>>> import numpy as np
>>> np.set_printoptions(suppress=True, linewidth=100)
>>> rd = lambda a: np.round(a, 2) + 0
>>> data = np.load("data.npy")
>>> print(data)
[[-2  1  6  3  2  5  2  3  0]
 [-2  3  3  3 -1  3  2  0 -2]
 [-3 -1  0  1  6  6  5  2 -2]
 [-1 -2  1  1  2  2  1  2  0]
 [ 0  1  2  0  0  0 -1 -1  0]
 [-1 -2  1  1  2  2  1  2  0]
 [ 0  1  2  1 -1  2  1  1  0]
 [ 0  0  0  0  0  0  0  0  0]
 [-6  0  4  4  5  6  5  0 -3]
 [-1  1  1  1  1  1  1  1  0]
 [-1 -2  1  1  2  2  1  2  0]
 [-2  5  1  2  2  3  2  0 -3]
 [-2  2  0  3 -2  0  2 -1 -1]
 [-1 -1  3  1  2  2  0  1  0]]
>>> # rows 3 and 5 are equal
>>> print(np.argsort(-np.linalg.norm(data, axis=0).round(6), kind="stable")[:3])
[5 4 2]
>>> print(np.linalg.cond(data) > 100)
True
>>> out = data[0, 0] * data[1:] - np.outer(data[1:, 0], data[0])
>>> print(out)
[[ 0 -4  6  0  6  4  0  6  4]
 [ 0  5 18  7 -6  3 -4  5  4]
 [ 0  5  4  1 -2  1  0 -1  0]
 [ 0 -2 -4  0  0  0  2  2  0]
 [ 0  5  4  1 -2  1  0 -1  0]
 [ 0 -2 -4 -2  2 -4 -2 -2  0]
 [ 0  0  0  0  0  0  0  0  0]
 [ 0  6 28 10  2 18  2 18  6]
 [ 0 -1  4  1  0  3  0  1  0]
 [ 0  5  4  1 -2  1  0 -1  0]
 [ 0 -8 10  2  0  4  0  6  6]
 [ 0 -2 12  0  8 10  0  8  2]
 [ 0  3  0  1 -2  1  2  1  0]]
>>> print(np.linalg.matrix_rank(out), np.linalg.matrix_rank(data))
7 8
>>> print(data[:, 0] / data[0, 0])
[ 1.   1.   1.5  0.5 -0.   0.5 -0.  -0.   3.   0.5  0.5  1.   1.   0.5]
>>> print(np.flatnonzero(~out.round(6).any(axis=1)))
[6]
